>>> import numpy as np
>>> import numpy.linalg as la
>>> np.set_printoptions(suppress=True, linewidth=120)
>>> W0 = np.load("data.npy")
>>> W0
array([[ 2., -1.,  0.,  3., -1., -2., -1., -3.,  0.,  0.,  0.,  0.],
       [ 0.,  0.,  2.,  3.,  3.,  2., -3., -2.,  0.,  0.,  0.,  0.],
       [ 1.,  3., -2.,  1.,  1.,  0., -2.,  0.,  0.,  0.,  0.,  0.],
       [-3.,  1., -3.,  2., -1., -2.,  3.,  0.,  0.,  0.,  0.,  0.],
       [ 3., -1., -2.,  1., -3., -3., -1.,  0.,  0.,  0.,  0.,  0.],
       [-3., -2., -1.,  2.,  2., -1.,  1.,  1.,  0.,  0.,  0.,  0.],
       [ 1.,  1.,  3.,  2.,  2.,  2.,  3.,  3.,  0.,  0.,  0.,  0.],
       [-2., -2.,  0.,  2.,  3., -3., -2.,  0.,  0.,  0.,  0.,  0.],
       [ 0.,  0.,  0.,  0.,  0.,  0.,  0.,  0.,  2.,  1.,  0.,  0.],
       [ 0.,  0.,  0.,  0.,  0.,  0.,  0.,  0.,  3.,  2.,  3.,  2.],
       [ 0.,  0.,  0.,  0.,  0.,  0.,  0.,  0.,  2.,  0.,  3.,  0.],
       [ 0.,  0.,  0.,  0.,  0.,  0.,  0.,  0.,  3.,  3.,  1.,  2.]])
>>> # 2 blocks once reordered
>>> x0 = np.array([-1, 3, 3, -3, 3, 3, 3, 3, -3, 1, 0, 1])
>>> y = W0 @ x0
>>> coef, lr = np.zeros(12), 1 / la.norm(W0, 2) ** 2
>>> for i in range(12):
...     coef -= lr * W0.T @ (W0 @ coef - y)
...     if i % 2 == 0: print(i, round(la.norm(W0 @ coef - y), 2))
... 
0 7.92
2 5.28
4 4.58
6 4.15
8 3.84
10 3.59
>>> coef.round(2)
array([-1.2 ,  2.45,  2.58, -2.52,  2.43,  3.87,  2.62,  3.43, -1.26, -0.16, -0.79,  0.25])
>>> rng = np.random.default_rng(39)
>>> th = rng.uniform(0, 2 * np.pi, 20)
>>> q, _ = la.qr(np.array([[0.0, 1.7],
...     [0.8, -1.3],
...     [-0.2, 1.3],
...     [2.1, -2.2],
...     [-0.5, -0.3],
...     [-0.1, 1.2],
...     [-1.6, -1.6]]))
>>> arr = 5 * np.c_[np.cos(th), np.sin(th)] @ q.T
>>> arr.round(2) + 0
array([[-0.02,  1.44, -0.37,  3.75, -0.88, -0.19, -2.81],
       [-0.56,  1.7 , -0.75,  4.05, -0.69, -0.55, -2.01],
       [ 1.72, -1.91,  1.47, -3.79,  0.07,  1.29, -0.44],
       [ 2.15, -0.72,  1.41, -0.37, -0.95,  1.4 , -3.86],
       [-1.09,  1.87, -1.09,  4.13, -0.45, -0.9 , -1.04],
       [-2.21,  0.89, -1.49,  0.75,  0.89, -1.46,  3.69],
       [ 1.86, -1.88,  1.54, -3.61, -0.04,  1.37, -0.83],
       [ 2.27, -1.47,  1.67, -2.24, -0.57,  1.57, -2.66],
       [-0.84, -0.85, -0.27, -2.83,  1.08, -0.41,  3.77],
       [-1.98,  1.84, -1.59,  3.41,  0.15, -1.44,  1.22],
       [-2.28,  1.16, -1.6 ,  1.42,  0.77, -1.54,  3.31],
       [-1.93,  1.86, -1.57,  3.51,  0.1 , -1.41,  1.04],
       [ 2.22, -1.6 ,  1.67, -2.6 , -0.46,  1.56, -2.3 ],
       [ 2.27, -1.46,  1.67, -2.21, -0.57,  1.57, -2.69],
       [ 2.26, -1.51,  1.67, -2.35, -0.53,  1.57, -2.56],
       [ 0.26,  1.27, -0.17,  3.51, -0.96,  0.  , -3.17],
       [-0.91,  1.82, -0.97,  4.13, -0.54, -0.78, -1.4 ],
       [-0.34, -1.21,  0.11, -3.43,  0.98, -0.06,  3.27],
       [-2.2 ,  0.86, -1.48,  0.69,  0.9 , -1.45,  3.72],
       [ 1.55, -1.92,  1.37, -3.95,  0.19,  1.19,  0.02]])
>>> u, r1 = arr[14], arr[4]
>>> np.round(u @ u, 2)
np.float64(25.0)
>>> round(u @ r1, 2)
np.float64(-15.31)
>>> pr = (u @ r1) / (u @ u) * u
>>> np.round(r1 - pr, 2)
array([ 0.29,  0.94, -0.07,  2.69, -0.78,  0.06, -2.61])
>>> la.matrix_rank(np.outer(u, r1))
np.int64(1)
>>> pr.round(2)
array([-1.38,  0.92, -1.02,  1.44,  0.33, -0.96,  1.57])
>>> round((r1 - pr) @ u, 2)
np.float64(0.0)
>>> np.round(la.norm(u + r1) ** 2 + la.norm(u - r1) ** 2, 2)
np.float64(100.0)
